$ python3 -q
>>> import numpy as np
>>> from numpy import linalg as LA
>>> np.set_printoptions(precision=3, suppress=True, linewidth=140, sign=" ")
>>> feats = np.loadtxt("a.csv", delimiter=",")
>>> feats
array([[ 1.,  2.,  0.,  2.,  0.,  0.],
       [ 2.,  1.,  0.,  1.,  2.,  0.],
       [ 1.,  2.,  0.,  0.,  1.,  2.],
       [ 2.,  1.,  0.,  1.,  2.,  2.],
       [ 0.,  2.,  1.,  2.,  0.,  1.],
       [ 0.,  0.,  0.,  2.,  0.,  2.],
       [ 1.,  0.,  1.,  2.,  2.,  1.],
       [ 0.,  2.,  0.,  1.,  1.,  2.],
       [ 1.,  2.,  0.,  2.,  0.,  0.]])
>>> proj = feats @ LA.solve(feats.T @ feats, feats.T)
>>> np.round(LA.eigvalsh(proj), 3) + 0
array([ 0.,  0.,  0.,  1.,  1.,  1.,  1.,  1.,  1.])
>>> LA.matrix_rank(np.eye(9) - proj)
np.int64(3)
>>> np.round(proj @ feats[:, 4], 3) + 0
array([ 0.,  2.,  1.,  2.,  0.,  0.,  2.,  1.,  0.])
>>> np.diag(proj)
array([ 0.435,  0.566,  0.657,  0.573,  0.758,  0.857,  0.758,  0.962,  0.435])
>>> np.trace(proj)
np.float64(6.0)
>>> mat = np.load("arr.npy")
>>> mat
array([[ 1, -1, -1,  1, -1,  1,  1, -1],
       [ 1, -1,  1, -1,  1, -1,  1, -1],
       [ 1, -1, -1,  1,  1, -1, -1,  1],
       [ 1, -1,  1, -1, -1,  1, -1,  1],
       [ 1,  1,  1,  1, -1, -1, -1, -1]])
>>> def softmax(z):
...     e = np.exp(z - z.max(axis=-1, keepdims=True))
...     return e / e.sum(axis=-1, keepdims=True)
... 
>>> softmax(mat[3] + 3)
array([ 0.22,  0.03,  0.22,  0.03,  0.03,  0.22,  0.03,  0.22])
>>> softmax(mat).sum(axis=1)
array([ 1.,  1.,  1.,  1.,  1.])
>>> np.round(softmax(10 * mat[3]), 3) + 0
array([ 0.25,  0.  ,  0.25,  0.  ,  0.  ,  0.25,  0.  ,  0.25])
>>> att = mat @ mat.T / np.sqrt(8)
>>> softmax(att).round(6).argmax(axis=1)
array([ 0,  1,  2,  3,  4])
>>> softmax(att)[3] @ mat
array([ 1.   , -0.904,  0.809, -0.713, -0.809,  0.713, -0.809,  0.713])
>>> softmax(att + np.triu(np.full(att.shape, -np.inf), 1))
array([[ 1.   ,  0.   ,  0.   ,  0.   ,  0.   ],
       [ 0.056,  0.944,  0.   ,  0.   ,  0.   ],
       [ 0.053,  0.053,  0.894,  0.   ,  0.   ],
       [ 0.05 ,  0.05 ,  0.05 ,  0.849,  0.   ],
       [ 0.048,  0.048,  0.048,  0.048,  0.809]])
>>> softmax(att)
array([[ 0.809,  0.048,  0.048,  0.048,  0.048],
       [ 0.048,  0.809,  0.048,  0.048,  0.048],
       [ 0.048,  0.048,  0.809,  0.048,  0.048],
       [ 0.048,  0.048,  0.048,  0.809,  0.048],
       [ 0.048,  0.048,  0.048,  0.048,  0.809]])
>>> x = np.array([3, 3, 0, 0, 1, 4, 2, 3])
>>> LA.norm(mat @ x) <= LA.norm(mat, 2) * LA.norm(x) + 1e-9
np.True_
>>> (mat @ x).argmax()
np.int64(3)
>>> other = np.array([[-2, 2],
...     [2, -1],
...     [-1, -1],
...     [2, -1],
...     [-1, 1],
...     [1, 2],
...     [1, -2],
...     [0, 1]])
>>> np.einsum("ik,kj->ij", mat, other)
array([[ 2,  1],
       [-8, -1],
       [-4,  5],
       [-6,  7],
       [ 0, -3]])
>>> np.vstack([mat, other.T]).shape
(7, 8)
>>> LA.matrix_rank(np.vstack([mat, other.T]))
np.int64(7)
>>> np.einsum("ij->j", mat)
array([ 5, -3,  1,  1, -1, -1, -1, -1])
>>> other.T @ mat.T
array([[ 2, -8, -4, -6,  0],
       [ 1, -1,  5,  7, -3]])
>>> K = np.load("case14.npy")
>>> K
array([[-2.,  0., -1.,  5.,  0.,  0.,  0.],
       [-5.,  0., -5., -1.,  0.,  0.,  0.],
       [ 3., -1.,  4.,  0.,  0.,  0.,  0.],
       [-1.,  5.,  4.,  1.,  0.,  0.,  0.],
       [ 0.,  0.,  0.,  0.,  3.,  2.,  2.],
       [ 0.,  0.,  0.,  0.,  3.,  2.,  3.],
       [ 0.,  0.,  0.,  0.,  1.,  3.,  1.]])
>>> other = np.c_[feats[:, :2] @ np.array([[1, 3], [3, 1]]), np.array([1, 2, 1, 2, 3, 2, 2, 2, 2])]
>>> other
array([[ 7.,  5.,  1.],
       [ 5.,  7.,  2.],
       [ 7.,  5.,  1.],
       [ 5.,  7.,  2.],
       [ 6.,  2.,  3.],
       [ 0.,  0.,  2.],
       [ 1.,  3.,  2.],
       [ 6.,  2.,  2.],
       [ 7.,  5.,  2.]])
>>> np.round(LA.norm(other - feats @ LA.lstsq(feats, other)[0], axis=0), 3) + 0
array([ 0.   ,  0.   ,  1.282])
>>> LA.matrix_rank(other)
np.int64(3)
>>> np.round(LA.lstsq(feats, other[:, 0])[0], 3) + 0
array([ 1.,  3.,  0.,  0.,  0.,  0.])
>>> LA.matrix_rank(np.c_[feats, other])
np.int64(7)
>>> LA.norm(LA.qr(feats)[0].T @ other, axis=0) ** 2 / ((other ** 2).sum(axis=0) + 1e-12)
array([ 1.   ,  1.   ,  0.953])
